In [1]: import numpy as np

In [2]: import numpy.linalg as la

In [3]: np.set_printoptions(precision=4, suppress=True, linewidth=160)

In [4]: J = np.loadtxt("block5.csv", delimiter=",")

In [5]: J
Out[5]: 
array([[0., 0., 2., 1., 1., 0., 2., 0., 0., 0., 2., 2., 1., 0., 1., 0.],
       [0., 0., 2., 2., 2., 0., 2., 2., 1., 2., 0., 0., 1., 2., 1., 2.],
       [0., 0., 0., 2., 0., 0., 2., 0., 2., 2., 2., 1., 2., 2., 2., 2.],
       [0., 0., 0., 0., 0., 1., 0., 2., 1., 1., 2., 1., 1., 0., 2., 0.],
       [0., 0., 0., 0., 1., 0., 2., 0., 2., 0., 2., 2., 0., 0., 2., 1.],
       [0., 0., 0., 0., 0., 1., 2., 1., 1., 0., 1., 0., 0., 1., 2., 2.],
       [0., 0., 0., 0., 0., 0., 0., 1., 0., 1., 1., 2., 0., 2., 2., 2.],
       [0., 0., 0., 0., 0., 0., 0., 2., 0., 2., 2., 1., 2., 0., 0., 1.],
       [0., 0., 0., 0., 0., 0., 0., 0., 1., 1., 2., 2., 1., 1., 0., 2.],
       [0., 0., 0., 0., 0., 0., 0., 0., 0., 2., 1., 1., 1., 0., 2., 0.],
       [0., 0., 0., 0., 0., 0., 0., 0., 0., 0., 2., 0., 1., 2., 2., 1.],
       [0., 0., 0., 0., 0., 0., 0., 0., 0., 0., 0., 1., 2., 0., 1., 1.],
       [0., 0., 0., 0., 0., 0., 0., 0., 0., 0., 0., 0., 1., 1., 1., 1.],
       [0., 0., 0., 0., 0., 0., 0., 0., 0., 0., 0., 0., 0., 0., 2., 0.],
       [0., 0., 0., 0., 0., 0., 0., 0., 0., 0., 0., 0., 0., 0., 1., 0.],
       [0., 0., 0., 0., 0., 0., 0., 0., 0., 0., 0., 0., 0., 0., 0., 1.]])

In [6]: x0 = np.array([9, 9, 4, -7, -7, 1, 3, -8, -2, 4, -4, 7, -5, 5, 2, 0])

In [7]: h1 = np.maximum(J @ x0, 0)

In [8]: np.maximum(J @ x0, 0) - np.maximum(-J @ x0, 0)
Out[8]: array([  3., -17.,  -1., -15.,   5.,   2.,  20., -19.,   8.,  10.,   1.,  -1.,   2.,   4.,   2.,   0.])

In [9]: np.maximum(J @ (3 * x0), 0)
Out[9]: array([ 9.,  0.,  0.,  0., 15.,  6., 60.,  0., 24., 30.,  3.,  0.,  6., 12.,  6.,  0.])

In [10]: np.tanh(J @ x0)
Out[10]: array([ 0.9951, -1.    , -0.7616, -1.    ,  0.9999,  0.964 ,  1.    , -1.    ,  1.    ,  1.    ,  0.7616, -0.7616,  0.964 ,  0.9993,  0.964 ,  0.    ])

In [11]: np.flatnonzero(h1 > 1e-9)
Out[11]: array([ 0,  4,  5,  6,  8,  9, 10, 12, 13, 14])

In [12]: U, sigma, vt = la.svd(J)

In [13]: vecs = vt[:(sigma > 1e-8).sum()]

In [14]: rng = np.random.default_rng(6624)

In [15]: x0 = J[2] + -1 * J[13] + rng.integers(2) * np.eye(16)[13]

In [16]: x0
Out[16]: array([0., 0., 0., 2., 0., 0., 2., 0., 2., 2., 2., 1., 2., 3., 0., 2.])

In [17]: np.allclose(vecs.T @ vecs @ x0, x0)
Out[17]: True

In [18]: np.round(np.diag(vecs.T @ vecs), 4) + 0
Out[18]: array([0., 0., 1., 1., 1., 1., 1., 1., 1., 1., 1., 1., 1., 1., 1., 1.])

In [19]: round(float(la.norm(x0 - vecs.T @ vecs @ x0)), 4)
Out[19]: 0.0

In [20]: B = J / la.norm(J, axis=1, keepdims=True)

In [21]: G = B @ B.T

In [22]: (G - 2 * np.eye(16)).round(6).argmax(axis=1)
Out[22]: array([ 4,  2,  8,  7,  5,  4,  8,  3,  6,  3, 12, 12, 10, 14, 13,  8])

In [23]: la.norm(B, axis=1)
Out[23]: array([1., 1., 1., 1., 1., 1., 1., 1., 1., 1., 1., 1., 1., 1., 1., 1.])

In [24]: round(la.norm(J, 2) / la.norm(J), 4)
Out[24]: np.float64(0.7758)

In [25]: np.argsort(-la.norm(J, axis=0).round(6), kind="stable")[:3]
Out[25]: array([14, 10, 15])

In [26]: data = np.loadtxt("mat.csv", delimiter=",")

In [27]: data
Out[27]: 
array([[-0.2134,  0.3395, -0.2569,  0.412 , -0.0154, -0.0343,  0.3988, -0.4617,  0.1974],
       [-0.2668,  0.0551,  0.242 , -0.1203,  0.3364, -0.356 ,  0.5701,  0.0248, -0.1843],
       [ 0.2935, -0.2123,  0.0919,  0.5026,  0.4394, -0.0227, -0.0357,  0.1847,  0.3346],
       [-0.3201,  0.2897, -0.3121, -0.0029,  0.3259,  0.3878,  0.1468,  0.4178,  0.0739],
       [-0.2668, -0.0646,  0.0706,  0.0704, -0.5179,  0.2666,  0.2196,  0.3894, -0.2144],
       [-0.3735, -0.1144, -0.5315,  0.1525, -0.1914, -0.545 , -0.3139,  0.1418,  0.1386],
       [-0.08  ,  0.272 , -0.1297, -0.0762,  0.0552,  0.4537, -0.2997, -0.3982,  0.0265],
       [ 0.1067, -0.5489, -0.282 , -0.1085, -0.1689,  0.1223,  0.3815, -0.3846,  0.0118],
       [-0.2935, -0.4663, -0.1514,  0.2078,  0.3951,  0.2031, -0.1669, -0.0848, -0.531 ],
       [-0.6136, -0.2165,  0.5366, -0.0267, -0.0127,  0.0569, -0.1865, -0.1975,  0.4052],
       [ 0.0534, -0.2346,  0.0073,  0.3185, -0.2103,  0.29  ,  0.1972,  0.1993,  0.3384],
       [ 0.0267,  0.2021,  0.2737,  0.61  , -0.2246, -0.0606, -0.0974, -0.1158, -0.4277]])

In [28]: x0 = np.array([2, 1, 0, 3, 0, 0, 1, 1, 3])

In [29]: h1 = np.maximum(data @ x0, 0)

In [30]: h1
Out[30]: array([1.678 , 0.    , 3.0352, 0.4271, 0.    , 0.    , 0.    , 0.    , 0.    , 0.    , 2.2395, 0.5889])

In [31]: np.tanh(data @ x0)
Out[31]: array([ 0.9326, -0.6626,  0.9954,  0.4029, -0.398 , -0.1588, -0.6261, -0.5572, -0.9791, -0.5994,  0.9776,  0.5291])

In [32]: np.flatnonzero(h1 > 1e-9)
Out[32]: array([ 0,  2,  3, 10, 11])

In [33]: data * (h1 > 1e-9)[:, None]
Out[33]: 
array([[-0.2134,  0.3395, -0.2569,  0.412 , -0.0154, -0.0343,  0.3988, -0.4617,  0.1974],
       [-0.    ,  0.    ,  0.    , -0.    ,  0.    , -0.    ,  0.    ,  0.    , -0.    ],
       [ 0.2935, -0.2123,  0.0919,  0.5026,  0.4394, -0.0227, -0.0357,  0.1847,  0.3346],
       [-0.3201,  0.2897, -0.3121, -0.0029,  0.3259,  0.3878,  0.1468,  0.4178,  0.0739],
       [-0.    , -0.    ,  0.    ,  0.    , -0.    ,  0.    ,  0.    ,  0.    , -0.    ],
       [-0.    , -0.    , -0.    ,  0.    , -0.    , -0.    , -0.    ,  0.    ,  0.    ],
       [-0.    ,  0.    , -0.    , -0.    ,  0.    ,  0.    , -0.    , -0.    ,  0.    ],
       [ 0.    , -0.    , -0.    , -0.    , -0.    ,  0.    ,  0.    , -0.    ,  0.    ],
       [-0.    , -0.    , -0.    ,  0.    ,  0.    ,  0.    , -0.    , -0.    , -0.    ],
       [-0.    , -0.    ,  0.    , -0.    , -0.    ,  0.    , -0.    , -0.    ,  0.    ],
       [ 0.0534, -0.2346,  0.0073,  0.3185, -0.2103,  0.29  ,  0.1972,  0.1993,  0.3384],
       [ 0.0267,  0.2021,  0.2737,  0.61  , -0.2246, -0.0606, -0.0974, -0.1158, -0.4277]])

In [34]: data.T @ h1
Out[34]: array([ 0.531 , -0.3573, -0.108 ,  3.288 ,  0.8438,  0.6528,  1.0077,  0.3424,  1.8845])

In [35]: np.maximum(data @ x0, 0) - np.maximum(-data @ x0, 0)
Out[35]: array([ 1.678 , -0.7975,  3.0352,  0.4271, -0.4212, -0.1602, -0.735 , -0.6288, -2.2746, -0.6922,  2.2395,  0.5889])

In [36]: la.svd(data, compute_uv=False)
Out[36]: array([1., 1., 1., 1., 1., 1., 1., 1., 1.])

In [37]: np.round(data.T @ data, 4) + 0
Out[37]: 
array([[1., 0., 0., 0., 0., 0., 0., 0., 0.],
       [0., 1., 0., 0., 0., 0., 0., 0., 0.],
       [0., 0., 1., 0., 0., 0., 0., 0., 0.],
       [0., 0., 0., 1., 0., 0., 0., 0., 0.],
       [0., 0., 0., 0., 1., 0., 0., 0., 0.],
       [0., 0., 0., 0., 0., 1., 0., 0., 0.],
       [0., 0., 0., 0., 0., 0., 1., 0., 0.],
       [0., 0., 0., 0., 0., 0., 0., 1., 0.],
       [0., 0., 0., 0., 0., 0., 0., 0., 1.]])

In [38]: la.norm(data, axis=0)
Out[38]: array([1., 1., 1., 1., 1., 1., 1., 1., 1.])

In [39]: B = np.c_[data[:, :8] @ np.array([[-2, -1, 2, 3, -1, 2, 2, 1],
    ...:     [1, 2, 2, -3, 2, 2, 3, -3],
    ...:     [-1, -3, -2, 2, -3, -1, -2, 3],
    ...:     [2, -1, 3, 2, 0, 1, -3, -2],
    ...:     [2, 2, -3, 1, 2, -1, -2, 1],
    ...:     [1, 1, -1, -2, -1, -1, 0, -1],
    ...:     [0, 2, 3, -2, 2, -2, -2, 2],
    ...:     [-2, 1, -3, 1, -1, -1, -1, 3]]), np.array([0, -4, 0, -9, -9, -6, 7, -9, -4, -5, -2, 4])]

In [40]: B
Out[40]: 
array([[ 2.7055,  1.5218,  4.664 , -2.5546,  2.9259,  0.6348, -0.4357, -3.3952,  0.    ],
       [ 0.3732,  1.2531, -0.2856, -0.7893,  1.7951, -1.931 , -2.329 ,  2.4414, -4.    ],
       [ 0.6008, -0.5271, -0.4703,  3.4472, -0.3484,  0.0431, -2.7336,  1.1455,  0.    ],
       [ 1.4404,  3.5898, -1.6236, -2.785 ,  1.9758, -1.1768, -0.5017, -0.6347, -9.    ],
       [-1.0088, -0.0854,  0.1848, -1.4254, -1.327 , -1.2404, -0.8726,  0.8209, -9.    ],
       [ 0.2576,  0.1725,  0.2968,  0.1333,  1.1315,  0.9306,  0.3839, -1.7784, -6.    ],
       [ 1.77  ,  0.6558,  0.0907, -2.1188,  0.4686,  0.9262,  2.031 , -3.3253,  7.    ],
       [-0.1438, -0.0872,  2.0362, -0.375 ,  0.3288, -1.0428, -0.5844,  0.4427, -9.    ],
       [ 1.8505,  0.182 , -2.2279,  0.869 ,  0.1533, -1.3398, -2.6777, -0.1608, -4.    ],
       [ 0.8474, -1.9414, -2.7992, -0.1225, -1.6868, -1.6972, -2.274 ,  0.6639, -5.    ],
       [-0.2408, -0.3996,  0.9129,  0.53  , -1.0598, -0.7246, -1.7401,  0.6339, -2.    ],
       [ 0.8168, -1.8742,  2.5295,  1.2169, -0.9113,  1.3897, -0.9579, -1.6846,  4.    ]])

In [41]: la.matrix_rank(np.c_[data, B])
Out[41]: np.int64(10)

In [42]: np.round(la.norm(B - data @ la.lstsq(data, B)[0], axis=0), 4) + 0
Out[42]: array([0.    , 0.    , 0.    , 0.    , 0.    , 0.    , 0.    , 0.    , 6.0021])

In [43]: la.matrix_rank(B)
Out[43]: np.int64(9)

In [44]: x0 = np.array([2, 1, -2, 0, -1, 0, 0, -1, 0])

In [45]: target = B @ x0

In [46]: c, lr = np.zeros(9), 1 / la.norm(B, 2) ** 2

In [47]: for i in range(20):
    ...:     c -= lr * B.T @ (B @ c - target)
    ...:     if i % 5 == 0: print(i, round(la.norm(B @ c - target), 4))
    ...: 
0 15.3104
5 10.4597
10 7.3596
15 5.3458

In [48]: np.round(la.cond(B), 4)
Out[48]: np.float64(54.0708)

In [49]: c
Out[49]: array([ 1.0138,  0.3674, -1.7474, -0.2982, -0.0082, -0.1888, -0.2429, -0.8048,  0.0707])

In [50]: q, vecs = la.qr(data[:, :8])[0], la.qr(data[:, 8:])[0]

In [51]: sigma = la.svd(q.T @ vecs, compute_uv=False)

In [52]: (sigma > 0.9).sum()
Out[52]: np.int64(0)

In [53]: np.round(la.norm(q @ q.T - vecs @ vecs.T, 2), 4)
Out[53]: np.float64(1.0)

In [54]: X = np.loadtxt("layer11.csv", delimiter=",")

In [55]: X
Out[55]: 
array([[ 0.,  0.,  4., -4.,  4., -2., -8.,  3.,  2., -8.,  4.,  2.,  9.],
       [ 0.,  0.,  0., -1.,  2., -4.,  2., -2.,  0.,  6.,  1.,  4.,  2.],
       [-4.,  0.,  0.,  6.,  3., -1.,  0., -1.,  4.,  4., -6., -8.,  4.],
       [ 4.,  1., -6.,  0.,  8.,  6.,  0.,  4.,  4., -3.,  1.,  3., -2.],
       [-4., -2., -3., -8.,  0., -9., -2., -4., -8.,  0., -3.,  1.,  2.],
       [ 2.,  4.,  1., -6.,  9.,  0.,  0., -2.,  3.,  5., -2.,  3., -4.],
       [ 8., -2.,  0.,  0.,  2.,  0.,  0.,  0.,  1., -2., -3.,  3.,  3.],
       [-3.,  2.,  1., -4.,  4.,  2.,  0.,  0., -1.,  4., -2.,  0.,  6.],
       [-2.,  0., -4., -4.,  8., -3., -1.,  1.,  0.,  5.,  8., -3.,  7.],
       [ 8., -6., -4.,  3.,  0., -5.,  2., -4., -5.,  0.,  8.,  0., -8.],
       [-4., -1.,  6., -1.,  3.,  2.,  3.,  2., -8., -8.,  0., -1.,  1.],
       [-2., -4.,  8., -3., -1., -3., -3.,  0.,  3.,  0.,  1.,  0., -1.],
       [-9., -2., -4.,  2., -2.,  4., -3., -6., -7.,  8., -1.,  1.,  0.]])

In [56]: U, sigma, vt = la.svd(X)

In [57]: sigma.round(4) + 0
Out[57]: array([23.0619, 23.0619, 20.0983, 20.0983, 14.3295, 14.3295, 11.0493, 11.0493,  7.9875,  7.9875,  3.9978,  3.9978,  0.    ])

In [58]: np.argmax(sigma[:-1] / (sigma[1:] + 1e-6)) + 1
Out[58]: np.int64(12)

In [59]: B = U[:, :12] @ np.diag(sigma[:12]) @ vt[:12]

In [60]: round(float(la.norm(X - B, 2)), 4), np.round(sigma[12], 4)
Out[60]: (0.0, np.float64(0.0))

In [61]: la.matrix_rank(X, rtol=0.05)
Out[61]: np.int64(12)

In [62]: np.round(np.sort(np.abs(la.eigvals(X))), 4) + 0
Out[62]: array([ 0.    ,  3.9978,  3.9978,  7.9875,  7.9875, 11.0493, 11.0493, 14.3295, 14.3295, 20.0983, 20.0983, 23.0619, 23.0619])

In [63]: np.trace(X)
Out[63]: np.float64(0.0)

In [64]: np.round(np.abs(la.eigvals(X)).max(), 4)
Out[64]: np.float64(23.0619)

In [65]: np.round(la.det(X), 4)
Out[65]: np.float64(-0.0003)

In [66]: B = X / la.norm(X, axis=1, keepdims=True)

In [67]: G = B @ B.T

In [68]: (G - 2 * np.eye(13)).round(6).argmax(axis=1)
Out[68]: array([11,  8,  7,  5,  1,  1,  3,  8,  7,  1,  0,  0,  4])

In [69]: la.norm(B, axis=1)
Out[69]: array([1., 1., 1., 1., 1., 1., 1., 1., 1., 1., 1., 1., 1.])

In [70]: np.argwhere(np.triu(np.abs(G) > 0.95, 1))
Out[70]: array([], shape=(0, 2), dtype=int64)

In [71]: z = rng.permutation(13)

In [72]: z
Out[72]: array([ 5, 10,  8,  9, 11,  2,  4,  0,  6,  7,  3, 12,  1])

In [73]: B = X[z][:, z]

In [74]: round(float(la.det(B)), 4), round(float(la.det(X[z])), 4)
Out[74]: (-0.0006, -0.0003)

In [75]: np.diag(B)
Out[75]: array([0., 0., 0., 0., 0., 0., 0., 0., 0., 0., 0., 0., 0.])

In [76]: np.allclose(B, X)
Out[76]: False
